$ python -q
>>> import numpy as np
>>> import numpy.linalg as la
>>> np.set_printoptions(precision=2, suppress=True, linewidth=120)
>>> arr = np.load("test2.npy")
>>> arr.round(2) + 0
array([[-0.15, -0.18,  0.15, -0.2 ,  0.46,  0.25, -0.02, -0.38,  0.49,  0.41, -0.26],
       [-0.12, -0.43,  0.09,  0.15,  0.07, -0.34,  0.14, -0.55, -0.41, -0.25, -0.3 ],
       [ 0.24,  0.05, -0.18, -0.42,  0.32,  0.47,  0.24,  0.07, -0.57,  0.  , -0.15],
       [ 0.45, -0.08,  0.41,  0.09, -0.06,  0.19,  0.39, -0.32,  0.09, -0.05,  0.56],
       [-0.57, -0.15, -0.29, -0.24, -0.24,  0.02,  0.19, -0.17, -0.16,  0.33,  0.5 ],
       [ 0.18,  0.45, -0.2 , -0.17, -0.57,  0.06,  0.09, -0.48,  0.11,  0.06, -0.34],
       [ 0.3 , -0.01, -0.42, -0.11,  0.23, -0.09, -0.62, -0.36, -0.01, -0.13,  0.36],
       [-0.42,  0.43,  0.54, -0.2 ,  0.06,  0.16, -0.32, -0.17, -0.18, -0.31,  0.11],
       [ 0.06,  0.34,  0.09,  0.54,  0.15, -0.04, -0.12, -0.11, -0.39,  0.62,  0.02],
       [ 0.  ,  0.45, -0.08, -0.23,  0.42, -0.61,  0.41, -0.01,  0.11, -0.04,  0.11],
       [-0.27,  0.2 , -0.4 ,  0.52,  0.22,  0.38,  0.24, -0.15,  0.17, -0.39,  0.03]])
>>> B = arr / la.norm(arr, axis=1, keepdims=True)
>>> C2 = B @ B.T
>>> C2[9].round(2) + 0
array([0., 0., 0., 0., 0., 0., 0., 0., 0., 1., 0.])
>>> la.norm(B, axis=1)
array([1., 1., 1., 1., 1., 1., 1., 1., 1., 1., 1.])
>>> (C2 - 2 * np.eye(11)).round(6).argmax(axis=1)
array([1, 0, 0, 0, 0, 0, 0, 0, 0, 0, 0])
>>> t = np.deg2rad(36)
>>> X = np.eye(11)
>>> X[np.ix_([2, 3], [2, 3])] = [[np.cos(t), -np.sin(t)], [np.sin(t), np.cos(t)]]
>>> X
array([[ 1.  ,  0.  ,  0.  ,  0.  ,  0.  ,  0.  ,  0.  ,  0.  ,  0.  ,  0.  ,  0.  ],
       [ 0.  ,  1.  ,  0.  ,  0.  ,  0.  ,  0.  ,  0.  ,  0.  ,  0.  ,  0.  ,  0.  ],
       [ 0.  ,  0.  ,  0.81, -0.59,  0.  ,  0.  ,  0.  ,  0.  ,  0.  ,  0.  ,  0.  ],
       [ 0.  ,  0.  ,  0.59,  0.81,  0.  ,  0.  ,  0.  ,  0.  ,  0.  ,  0.  ,  0.  ],
       [ 0.  ,  0.  ,  0.  ,  0.  ,  1.  ,  0.  ,  0.  ,  0.  ,  0.  ,  0.  ,  0.  ],
       [ 0.  ,  0.  ,  0.  ,  0.  ,  0.  ,  1.  ,  0.  ,  0.  ,  0.  ,  0.  ,  0.  ],
       [ 0.  ,  0.  ,  0.  ,  0.  ,  0.  ,  0.  ,  1.  ,  0.  ,  0.  ,  0.  ,  0.  ],
       [ 0.  ,  0.  ,  0.  ,  0.  ,  0.  ,  0.  ,  0.  ,  1.  ,  0.  ,  0.  ,  0.  ],
       [ 0.  ,  0.  ,  0.  ,  0.  ,  0.  ,  0.  ,  0.  ,  0.  ,  1.  ,  0.  ,  0.  ],
       [ 0.  ,  0.  ,  0.  ,  0.  ,  0.  ,  0.  ,  0.  ,  0.  ,  0.  ,  1.  ,  0.  ],
       [ 0.  ,  0.  ,  0.  ,  0.  ,  0.  ,  0.  ,  0.  ,  0.  ,  0.  ,  0.  ,  1.  ]])
>>> X[:, 7] @ X[:, 9]
np.float64(0.0)
>>> la.norm(X, axis=0)
array([1., 1., 1., 1., 1., 1., 1., 1., 1., 1., 1.])
>>> la.svd(X, compute_uv=False)
array([1., 1., 1., 1., 1., 1., 1., 1., 1., 1., 1.])
>>> x0 = np.array([1, -1, -1, 1, 1, 1, 2, 2, 2, 1, -2])
>>> [p for p in range(1, 25) if np.allclose(la.matrix_power(X, p), np.eye(11))]
[10, 20]
>>> np.abs(la.eigvals(X))
array([1., 1., 1., 1., 1., 1., 1., 1., 1., 1., 1.])
>>> la.inv(X)
array([[ 1.  ,  0.  ,  0.  ,  0.  ,  0.  ,  0.  ,  0.  ,  0.  ,  0.  ,  0.  ,  0.  ],
       [ 0.  ,  1.  ,  0.  ,  0.  ,  0.  ,  0.  ,  0.  ,  0.  ,  0.  ,  0.  ,  0.  ],
       [ 0.  ,  0.  ,  0.81,  0.59,  0.  ,  0.  ,  0.  ,  0.  ,  0.  ,  0.  ,  0.  ],
       [ 0.  ,  0.  , -0.59,  0.81,  0.  ,  0.  ,  0.  ,  0.  ,  0.  ,  0.  ,  0.  ],
       [ 0.  ,  0.  ,  0.  ,  0.  ,  1.  ,  0.  ,  0.  ,  0.  ,  0.  ,  0.  ,  0.  ],
       [ 0.  ,  0.  ,  0.  ,  0.  ,  0.  ,  1.  ,  0.  ,  0.  ,  0.  ,  0.  ,  0.  ],
       [ 0.  ,  0.  ,  0.  ,  0.  ,  0.  ,  0.  ,  1.  ,  0.  ,  0.  ,  0.  ,  0.  ],
       [ 0.  ,  0.  ,  0.  ,  0.  ,  0.  ,  0.  ,  0.  ,  1.  ,  0.  ,  0.  ,  0.  ],
       [ 0.  ,  0.  ,  0.  ,  0.  ,  0.  ,  0.  ,  0.  ,  0.  ,  1.  ,  0.  ,  0.  ],
       [ 0.  ,  0.  ,  0.  ,  0.  ,  0.  ,  0.  ,  0.  ,  0.  ,  0.  ,  1.  ,  0.  ],
       [ 0.  ,  0.  ,  0.  ,  0.  ,  0.  ,  0.  ,  0.  ,  0.  ,  0.  ,  0.  ,  1.  ]])
>>> round(la.norm(x0), 2), np.round(la.norm(X @ x0), 2)
(np.float64(4.8), np.float64(4.8))
>>> O, vecs = la.qr(X[:, :5])[0], la.qr(X[:, 5:])[0]
>>> s = la.svd(O.T @ vecs, compute_uv=False)
>>> np.round(la.norm(O @ O.T - vecs @ vecs.T, 2), 2)
np.float64(1.0)
>>> (s > 0.9).sum()
np.int64(0)
>>> A = np.load("block7.npy")
>>> A.round(2) + 0
array([[ 0.8 ,  0.13, -0.17,  0.28, -0.02,  0.02,  0.24,  0.32, -0.02, -0.09, -0.28],
       [ 0.13,  0.92,  0.11, -0.18,  0.01, -0.01, -0.15, -0.2 ,  0.01,  0.06,  0.18],
       [-0.17,  0.11,  0.86,  0.23, -0.02,  0.02,  0.2 ,  0.26, -0.02, -0.08, -0.23],
       [ 0.28, -0.18,  0.23,  0.62,  0.03, -0.03, -0.33, -0.43,  0.03,  0.13,  0.38],
       [-0.02,  0.01, -0.02,  0.03,  1.  ,  0.  ,  0.02,  0.03,  0.  , -0.01, -0.03],
       [ 0.02, -0.01,  0.02, -0.03,  0.  ,  1.  , -0.02, -0.03,  0.  ,  0.01,  0.03],
       [ 0.24, -0.15,  0.2 , -0.33,  0.02, -0.02,  0.72, -0.37,  0.02,  0.11,  0.33],
       [ 0.32, -0.2 ,  0.26, -0.43,  0.03, -0.03, -0.37,  0.51,  0.03,  0.14,  0.43],
       [-0.02,  0.01, -0.02,  0.03,  0.  ,  0.  ,  0.02,  0.03,  1.  , -0.01, -0.03],
       [-0.09,  0.06, -0.08,  0.13, -0.01,  0.01,  0.11,  0.14, -0.01,  0.96, -0.13],
       [-0.28,  0.18, -0.23,  0.38, -0.03,  0.03,  0.33,  0.43, -0.03, -0.13,  0.62]])
>>> t = np.radians(120)
>>> r_ = np.eye(11)
>>> r_[4, 4] = r_[9, 9] = np.cos(t)
>>> r_[4, 9], r_[9, 4] = -np.sin(t), np.sin(t)
>>> r_
array([[ 1.  ,  0.  ,  0.  ,  0.  ,  0.  ,  0.  ,  0.  ,  0.  ,  0.  ,  0.  ,  0.  ],
       [ 0.  ,  1.  ,  0.  ,  0.  ,  0.  ,  0.  ,  0.  ,  0.  ,  0.  ,  0.  ,  0.  ],
       [ 0.  ,  0.  ,  1.  ,  0.  ,  0.  ,  0.  ,  0.  ,  0.  ,  0.  ,  0.  ,  0.  ],
       [ 0.  ,  0.  ,  0.  ,  1.  ,  0.  ,  0.  ,  0.  ,  0.  ,  0.  ,  0.  ,  0.  ],
       [ 0.  ,  0.  ,  0.  ,  0.  , -0.5 ,  0.  ,  0.  ,  0.  ,  0.  , -0.87,  0.  ],
       [ 0.  ,  0.  ,  0.  ,  0.  ,  0.  ,  1.  ,  0.  ,  0.  ,  0.  ,  0.  ,  0.  ],
       [ 0.  ,  0.  ,  0.  ,  0.  ,  0.  ,  0.  ,  1.  ,  0.  ,  0.  ,  0.  ,  0.  ],
       [ 0.  ,  0.  ,  0.  ,  0.  ,  0.  ,  0.  ,  0.  ,  1.  ,  0.  ,  0.  ,  0.  ],
       [ 0.  ,  0.  ,  0.  ,  0.  ,  0.  ,  0.  ,  0.  ,  0.  ,  1.  ,  0.  ,  0.  ],
       [ 0.  ,  0.  ,  0.  ,  0.  ,  0.87,  0.  ,  0.  ,  0.  ,  0.  , -0.5 ,  0.  ],
       [ 0.  ,  0.  ,  0.  ,  0.  ,  0.  ,  0.  ,  0.  ,  0.  ,  0.  ,  0.  ,  1.  ]])
>>> B = A @ r_.T
>>> np.allclose(la.norm(A, axis=1), la.norm(B, axis=1))
True
>>> B = np.array([[2, 3],
...     [1, 1],
...     [3, 3],
...     [3, 2],
...     [2, 0],
...     [1, 3],
...     [0, 0],
...     [3, 2],
...     [1, 1],
...     [2, 2],
...     [1, 0]])
>>> la.matrix_rank(r_ @ B)
np.int64(2)
>>> np.einsum("ik,kj->ji", r_, B)
array([[ 2.  ,  1.  ,  3.  ,  3.  , -2.73,  1.  ,  0.  ,  3.  ,  1.  ,  0.73,  1.  ],
       [ 3.  ,  1.  ,  3.  ,  2.  , -1.73,  3.  ,  0.  ,  2.  ,  1.  , -1.  ,  0.  ]])
>>> r_ @ B
array([[ 2.  ,  3.  ],
       [ 1.  ,  1.  ],
       [ 3.  ,  3.  ],
       [ 3.  ,  2.  ],
       [-2.73, -1.73],
       [ 1.  ,  3.  ],
       [ 0.  ,  0.  ],
       [ 3.  ,  2.  ],
       [ 1.  ,  1.  ],
       [ 0.73, -1.  ],
       [ 1.  ,  0.  ]])
>>> np.einsum("ik,kj->ij", r_, B)
array([[ 2.  ,  3.  ],
       [ 1.  ,  1.  ],
       [ 3.  ,  3.  ],
       [ 3.  ,  2.  ],
       [-2.73, -1.73],
       [ 1.  ,  3.  ],
       [ 0.  ,  0.  ],
       [ 3.  ,  2.  ],
       [ 1.  ,  1.  ],
       [ 0.73, -1.  ],
       [ 1.  ,  0.  ]])
>>> np.einsum("ij->j", r_)
array([ 1.  ,  1.  ,  1.  ,  1.  ,  0.37,  1.  ,  1.  ,  1.  ,  1.  , -1.37,  1.  ])
>>> w, vecs = la.eigh(A)
>>> x0 = np.array([1, 3, 0, 1, 3, 3, 2, 2, 0, 0, 2])
>>> round(x0 @ A @ x0, 2)
np.float64(35.9)
>>> np.round(vecs * np.maximum(w, 0) @ vecs.T, 2) + 0
array([[ 0.9 ,  0.06, -0.08,  0.14, -0.01,  0.01,  0.12,  0.16, -0.01, -0.05, -0.14],
       [ 0.06,  0.96,  0.05, -0.09,  0.01, -0.01, -0.08, -0.1 ,  0.01,  0.03,  0.09],
       [-0.08,  0.05,  0.93,  0.11, -0.01,  0.01,  0.1 ,  0.13, -0.01, -0.04, -0.11],
       [ 0.14, -0.09,  0.11,  0.81,  0.01, -0.01, -0.16, -0.21,  0.01,  0.06,  0.19],
       [-0.01,  0.01, -0.01,  0.01,  1.  ,  0.  ,  0.01,  0.01,  0.  ,  0.  , -0.01],
       [ 0.01, -0.01,  0.01, -0.01,  0.  ,  1.  , -0.01, -0.01,  0.  ,  0.  ,  0.01],
       [ 0.12, -0.08,  0.1 , -0.16,  0.01, -0.01,  0.86, -0.19,  0.01,  0.05,  0.16],
       [ 0.16, -0.1 ,  0.13, -0.21,  0.01, -0.01, -0.19,  0.76,  0.01,  0.07,  0.21],
       [-0.01,  0.01, -0.01,  0.01,  0.  ,  0.  ,  0.01,  0.01,  1.  ,  0.  , -0.01],
       [-0.05,  0.03, -0.04,  0.06,  0.  ,  0.  ,  0.05,  0.07,  0.  ,  0.98, -0.06],
       [-0.14,  0.09, -0.11,  0.19, -0.01,  0.01,  0.16,  0.21, -0.01, -0.06,  0.81]])
>>> la.eigvalsh(A[1:, 1:])
array([-0.8,  1. ,  1. ,  1. ,  1. ,  1. ,  1. ,  1. ,  1. ,  1. ])
>>> np.round(x0 @ A @ x0 / (x0 @ x0), 2), w[0], np.round(w[-1], 2)
(np.float64(0.88), np.float64(-1.0), np.float64(1.0))
>>> np.round(vecs * np.abs(w) @ vecs.T, 2) + 0
array([[1., 0., 0., 0., 0., 0., 0., 0., 0., 0., 0.],
       [0., 1., 0., 0., 0., 0., 0., 0., 0., 0., 0.],
       [0., 0., 1., 0., 0., 0., 0., 0., 0., 0., 0.],
       [0., 0., 0., 1., 0., 0., 0., 0., 0., 0., 0.],
       [0., 0., 0., 0., 1., 0., 0., 0., 0., 0., 0.],
       [0., 0., 0., 0., 0., 1., 0., 0., 0., 0., 0.],
       [0., 0., 0., 0., 0., 0., 1., 0., 0., 0., 0.],
       [0., 0., 0., 0., 0., 0., 0., 1., 0., 0., 0.],
       [0., 0., 0., 0., 0., 0., 0., 0., 1., 0., 0.],
       [0., 0., 0., 0., 0., 0., 0., 0., 0., 1., 0.],
       [0., 0., 0., 0., 0., 0., 0., 0., 0., 0., 1.]])
>>> rng = np.random.default_rng(74)
>>> z = rng.permutation(11)
>>> z
array([ 2,  0,  7,  6, 10,  1,  4,  3,  9,  5,  8])
>>> B = A[z][:, z]
>>> round(float(la.det(B)), 2), round(float(la.det(A[z])), 2)
(-1.0, -1.0)
>>> np.allclose(B, A)
False
>>> B.round(2) + 0
array([[ 0.86, -0.17,  0.26,  0.2 , -0.23,  0.11, -0.02,  0.23, -0.08,  0.02, -0.02],
       [-0.17,  0.8 ,  0.32,  0.24, -0.28,  0.13, -0.02,  0.28, -0.09,  0.02, -0.02],
       [ 0.26,  0.32,  0.51, -0.37,  0.43, -0.2 ,  0.03, -0.43,  0.14, -0.03,  0.03],
       [ 0.2 ,  0.24, -0.37,  0.72,  0.33, -0.15,  0.02, -0.33,  0.11, -0.02,  0.02],
       [-0.23, -0.28,  0.43,  0.33,  0.62,  0.18, -0.03,  0.38, -0.13,  0.03, -0.03],
       [ 0.11,  0.13, -0.2 , -0.15,  0.18,  0.92,  0.01, -0.18,  0.06, -0.01,  0.01],
       [-0.02, -0.02,  0.03,  0.02, -0.03,  0.01,  1.  ,  0.03, -0.01,  0.  ,  0.  ],
       [ 0.23,  0.28, -0.43, -0.33,  0.38, -0.18,  0.03,  0.62,  0.13, -0.03,  0.03],
       [-0.08, -0.09,  0.14,  0.11, -0.13,  0.06, -0.01,  0.13,  0.96,  0.01, -0.01],
       [ 0.02,  0.02, -0.03, -0.02,  0.03, -0.01,  0.  , -0.03,  0.01,  1.  ,  0.  ],
       [-0.02, -0.02,  0.03,  0.02, -0.03,  0.01,  0.  ,  0.03, -0.01,  0.  ,  1.  ]])
>>> data = np.load("run3.npy")
>>> data
array([[ 15, -14,   4,  11, -10,  -2,   8,   2,  10],
       [-14,  31,   1, -19,   3,  12,  -1, -16,   4],
       [  4,   1,  10,   2,   0,  13,   2,  -1,   1],
       [ 11, -19,   2,  13,  -6,  -5,   4,   7,  -1],
       [-10,   3,   0,  -6,  26,   7, -18,  15,  -9],
       [ -2,  12,  13,  -5,   7,  22,  -2,  -3,   0],
       [  8,  -1,   2,   4, -18,  -2,  13, -11,   8],
       [  2, -16,  -1,   7,  15,  -3, -11,  19,  -7],
       [ 10,   4,   1,  -1,  -9,   0,   8,  -7,  22]])
>>> w, vecs = la.eigh(data)
>>> w.round(2) + 0
array([ 0.  ,  0.  ,  0.  ,  0.  ,  0.  , 17.61, 29.38, 59.13, 64.87])
>>> np.round(vecs.T @ data @ vecs, 2) + 0
array([[ 0.  ,  0.  ,  0.  ,  0.  ,  0.  ,  0.  ,  0.  ,  0.  ,  0.  ],
       [ 0.  ,  0.  ,  0.  ,  0.  ,  0.  ,  0.  ,  0.  ,  0.  ,  0.  ],
       [ 0.  ,  0.  ,  0.  ,  0.  ,  0.  ,  0.  ,  0.  ,  0.  ,  0.  ],
       [ 0.  ,  0.  ,  0.  ,  0.  ,  0.  ,  0.  ,  0.  ,  0.  ,  0.  ],
       [ 0.  ,  0.  ,  0.  ,  0.  ,  0.  ,  0.  ,  0.  ,  0.  ,  0.  ],
       [ 0.  ,  0.  ,  0.  ,  0.  ,  0.  , 17.61,  0.  ,  0.  ,  0.  ],
       [ 0.  ,  0.  ,  0.  ,  0.  ,  0.  ,  0.  , 29.38,  0.  ,  0.  ],
       [ 0.  ,  0.  ,  0.  ,  0.  ,  0.  ,  0.  ,  0.  , 59.13,  0.  ],
       [ 0.  ,  0.  ,  0.  ,  0.  ,  0.  ,  0.  ,  0.  ,  0.  , 64.87]])
>>> np.round(la.eigvalsh(data @ data), 2) + 0
array([   0.  ,    0.  ,    0.  ,    0.  ,    0.  ,  310.01,  863.42, 3496.91, 4208.65])
>>> np.round(vecs.T @ vecs, 2) + 0
array([[1., 0., 0., 0., 0., 0., 0., 0., 0.],
       [0., 1., 0., 0., 0., 0., 0., 0., 0.],
       [0., 0., 1., 0., 0., 0., 0., 0., 0.],
       [0., 0., 0., 1., 0., 0., 0., 0., 0.],
       [0., 0., 0., 0., 1., 0., 0., 0., 0.],
       [0., 0., 0., 0., 0., 1., 0., 0., 0.],
       [0., 0., 0., 0., 0., 0., 1., 0., 0.],
       [0., 0., 0., 0., 0., 0., 0., 1., 0.],
       [0., 0., 0., 0., 0., 0., 0., 0., 1.]])
